$ ipython --no-banner

In [1]: import numpy as np

In [2]: from numpy import linalg as LA

In [3]: np.set_printoptions(precision=3, suppress=True, linewidth=200, floatmode="fixed")

In [4]: m1 = np.load("a.npy")

In [5]: m1
Out[5]: 
array([[ -9.759,   7.030,  -3.816,   4.560,  -6.721],
       [-14.139,  11.172,  -3.887,   6.755, -10.531],
       [ -7.557,  10.039,  -4.412,   3.615, -10.281],
       [-10.286,   7.450, -10.869,   5.124,  -8.663],
       [ -7.618,   3.072, -10.096,   4.409,  -2.564]])

In [6]: Y = np.array([[-3, -1], [4, -5]])

In [7]: C = np.kron(Y, m1)

In [8]: round(LA.norm(C, 2), 3), round(float(LA.norm(Y, 2) * LA.norm(m1, 2)), 3)
Out[8]: (np.float64(250.983), 250.983)

In [9]: r0 = np.array([1, 3])

In [10]: np.polyval(r0, m1[0])
Out[10]: array([-6.759, 10.030, -0.816,  7.560, -3.721])

In [11]: np.convolve(m1[0], r0)
Out[11]: array([ -9.759, -22.247,  17.274,  -6.888,   6.959, -20.163])

In [12]: x0 = np.array([5, 0, 4, 1, 2])

In [13]: target = m1 @ x0

In [14]: c, lr = np.zeros(5), 1 / LA.norm(m1, 2) ** 2

In [15]: for i in range(25):
    ...:     c -= lr * m1.T @ (m1 @ c - target)
    ...:     if i % 5 == 0: print(i, round(LA.norm(m1 @ c - target), 3))
    ...: 
0 24.531
5 17.926
10 13.162
15 9.743
20 7.308

In [16]: c
Out[16]: array([ 3.088, -1.483,  3.638, -1.655,  1.560])

In [17]: r0 = np.array([3, 4, 5, 0, 2])

In [18]: Y = m1 + np.outer(r0, np.eye(5)[2])

In [19]: Y
Out[19]: 
array([[ -9.759,   7.030,  -0.816,   4.560,  -6.721],
       [-14.139,  11.172,   0.113,   6.755, -10.531],
       [ -7.557,  10.039,   0.588,   3.615, -10.281],
       [-10.286,   7.450, -10.869,   5.124,  -8.663],
       [ -7.618,   3.072,  -8.096,   4.409,  -2.564]])

In [20]: K = np.loadtxt("w.csv", delimiter=",")

In [21]: K
Out[21]: 
array([[-1.500,  1.100,  0.100, -0.100, -0.900],
       [-0.700, -2.300, -2.300,  0.400,  0.600],
       [-1.400, -0.800, -0.400, -0.200, -0.600],
       [ 2.900, -1.600, -0.900, -0.300, -1.500],
       [-0.600, -0.700, -0.700,  0.200,  2.500],
       [-0.100,  0.800, -0.800,  1.400, -0.800],
       [-0.616, -0.735, -0.714,  0.193,  2.499]])

In [22]: rng = np.random.default_rng(63)

In [23]: labels = rng.permutation(5)

In [24]: Y = K[:, labels] * rng.choice([-1, 1], 5)

In [25]: Y
Out[25]: 
array([[ 0.100,  0.900, -0.100,  1.100,  1.500],
       [-2.300, -0.600,  0.400, -2.300,  0.700],
       [-0.400,  0.600, -0.200, -0.800,  1.400],
       [-0.900,  1.500, -0.300, -1.600, -2.900],
       [-0.700, -2.500,  0.200, -0.700,  0.600],
       [-0.800,  0.800,  1.400,  0.800,  0.100],
       [-0.714, -2.499,  0.193, -0.735,  0.616]])

In [26]: left, _, Vh = LA.svd(K.T @ Y)

In [27]: np.round(LA.lstsq(K, Y)[0], 3) + 0
Out[27]: 
array([[ 0.000,  0.000,  0.000,  0.000, -1.000],
       [ 0.000,  0.000,  0.000,  1.000,  0.000],
       [ 1.000,  0.000,  0.000,  0.000,  0.000],
       [ 0.000,  0.000,  1.000,  0.000,  0.000],
       [ 0.000, -1.000,  0.000,  0.000,  0.000]])

In [28]: round(float(LA.det(m1[::-1])), 3)
Out[28]: 143.844

In [29]: Y = np.array([[3, 3, 2], [3, 3, 3], [1, 1, 0], [1, 1, 3], [3, 0, 1]])

In [30]: np.einsum("ij,ij->i", K, K)
Out[30]: array([ 4.290, 11.590,  3.160, 14.120,  7.630,  3.890,  7.712])

In [31]: np.vstack([K, Y.T]).shape
Out[31]: (10, 5)

In [32]: LA.matrix_rank(K @ Y)
Out[32]: np.int64(3)

In [33]: sigma = 20 * 0.5 ** np.arange(3)

In [34]: O, _ = LA.qr(np.array([[-0.4, -1.3, 2.3], [-1.5, -0.1, 0.5], [0.5, -1.0, -0.7]]))

In [35]: data = rng.normal(size=(21, 3)) * sigma @ O

In [36]: data
Out[36]: 
array([[-17.866,  17.290,  -6.138],
       [-26.688,  21.846,  -1.233],
       [ -3.645,  14.560, -24.921],
       [  3.580,  -0.257,   6.852],
       [  0.878,  -5.575,   4.985],
       [-11.449,  25.479, -19.318],
       [ -2.600,   5.728,   3.248],
       [-11.793,  -5.397,  17.459],
       [-11.705,  11.469,  -5.425],
       [  9.066, -21.687,  10.619],
       [  3.671,  16.814, -14.238],
       [ 11.655,   7.265, -13.687],
       [-14.428,   0.123,   1.427],
       [ -8.087,   8.362, -10.128],
       [-11.356,  12.055,  -9.734],
       [ -6.802,   5.545,  -6.321],
       [  5.078, -20.128,  18.308],
       [ -9.881,  15.838,   0.867],
       [ -5.161,  10.252,  -9.432],
       [ -2.483,  25.967, -24.141],
       [  9.593,  19.092,   0.042]])

In [37]: Y = np.c_[K[:, :3] @ np.array([[1, -2, 4], [8, 8, -9], [0, 5, -7]]), np.array([4, 4, 2, 0, 1, 5, 4])]

In [38]: Y
Out[38]: 
array([[  7.300,  12.300, -16.600,   4.000],
       [-19.100, -28.500,  34.000,   4.000],
       [ -7.800,  -5.600,   4.400,   2.000],
       [ -9.900, -23.100,  32.300,   0.000],
       [ -6.200,  -7.900,   8.800,   1.000],
       [  6.300,   2.600,  -2.000,   5.000],
       [ -6.496,  -8.218,   9.149,   4.000]])

In [39]: LA.matrix_rank(np.c_[K, Y])
Out[39]: np.int64(6)

In [40]: LA.matrix_rank(Y)
Out[40]: np.int64(4)

In [41]: np.round(LA.norm(Y - K @ LA.lstsq(K, Y)[0], axis=0), 3) + 0
Out[41]: array([0.000, 0.000, 0.000, 3.170])

In [42]: LA.norm(LA.qr(K)[0].T @ Y, axis=0) ** 2 / ((Y ** 2).sum(axis=0) + 1e-12)
Out[42]: array([1.000, 1.000, 1.000, 0.871])

In [43]: x0 = np.array([1, 2, 2])

In [44]: target = data @ x0

In [45]: LA.lstsq(data, target)[0]
Out[45]: array([1.000, 2.000, 2.000])

In [46]: np.round(LA.pinv(data) @ data, 3) + 0
Out[46]: 
array([[1.000, 0.000, 0.000],
       [0.000, 1.000, 0.000],
       [0.000, 0.000, 1.000]])

In [47]: target = target + 0.02 * rng.normal(size=21)

In [48]: target
Out[48]: array([  4.464,  14.538, -24.382,  16.760,  -0.302,   0.851,  15.369,  12.358,   0.359, -13.075,   8.839,  -1.221, -11.312, -11.627,  -6.774,  -8.361,   1.408,  23.542,  -3.525,   1.143,  47.855])

In [49]: c, *_ = LA.lstsq(data, target)

In [50]: np.round(data.T @ (target - data @ c), 3) + 0
Out[50]: array([0.000, 0.000, 0.000])

In [51]: [round(float(LA.norm(LA.solve(data.T @ data + lam * np.eye(3), data.T @ target))), 2) for lam in (0, 1, 10, 100)]
Out[51]: [3.0, 3.0, 2.95, 2.53]
